% ipython --no-banner

In [1]: import numpy as np

In [2]: np.set_printoptions(precision=2, suppress=True, linewidth=160, floatmode="fixed")

In [3]: def rd(a):
   ...:     return np.round(a, 2) + 0
   ...: 

In [4]: M = np.abs(np.array([[2, -3, 3, -2, -1, 2, -3],
   ...:     [2, 0, 3, 1, 2, -3, 3],
   ...:     [1, 3, 3, -2, -3, 1, 0],
   ...:     [1, 1, 1, 0, -1, 3, 0],
   ...:     [-1, 2, -2, 0, 0, -1, -3],
   ...:     [-2, -2, 3, 3, 2, -3, 0],
   ...:     [0, 3, -1, 1, -3, 0, -1]])) + np.eye(7)

In [5]: M = M / M.sum(axis=1, keepdims=True)

In [6]: rd(M)
Out[6]: 
array([[0.18, 0.18, 0.18, 0.12, 0.06, 0.12, 0.18],
       [0.13, 0.07, 0.20, 0.07, 0.13, 0.20, 0.20],
       [0.07, 0.21, 0.29, 0.14, 0.21, 0.07, 0.00],
       [0.12, 0.12, 0.12, 0.12, 0.12, 0.38, 0.00],
       [0.10, 0.20, 0.20, 0.00, 0.10, 0.10, 0.30],
       [0.12, 0.12, 0.19, 0.19, 0.12, 0.25, 0.00],
       [0.00, 0.30, 0.10, 0.10, 0.30, 0.00, 0.20]])

In [7]: Q, V = np.linalg.qr(M[:, :5])[0], np.linalg.qr(M[:, 5:])[0]

In [8]: s = np.linalg.svd(Q.T @ V, compute_uv=False)

In [9]: rd(np.degrees(np.arccos(s.clip(0, 1))))
Out[9]: array([ 8.42, 31.59])

In [10]: rd(np.linalg.norm(Q @ Q.T - V @ V.T, 2))
Out[10]: np.float64(1.0)

In [11]: rd(s)
Out[11]: array([0.99, 0.85])

In [12]: r0 = np.array([3, -3, 1])

In [13]: rd(np.cross(M[5, :3], M[2, :3]))
Out[13]: array([ 0.00, -0.02,  0.02])

In [14]: rd(np.correlate(M[5], M[2], "full"))
Out[14]: array([0.00, 0.01, 0.04, 0.06, 0.11, 0.14, 0.16, 0.17, 0.12, 0.11, 0.06, 0.02, 0.00])

In [15]: rd(np.convolve(M[5], r0))
Out[15]: array([ 0.38,  0.00,  0.31,  0.12,  0.00,  0.56, -0.62,  0.25,  0.00])
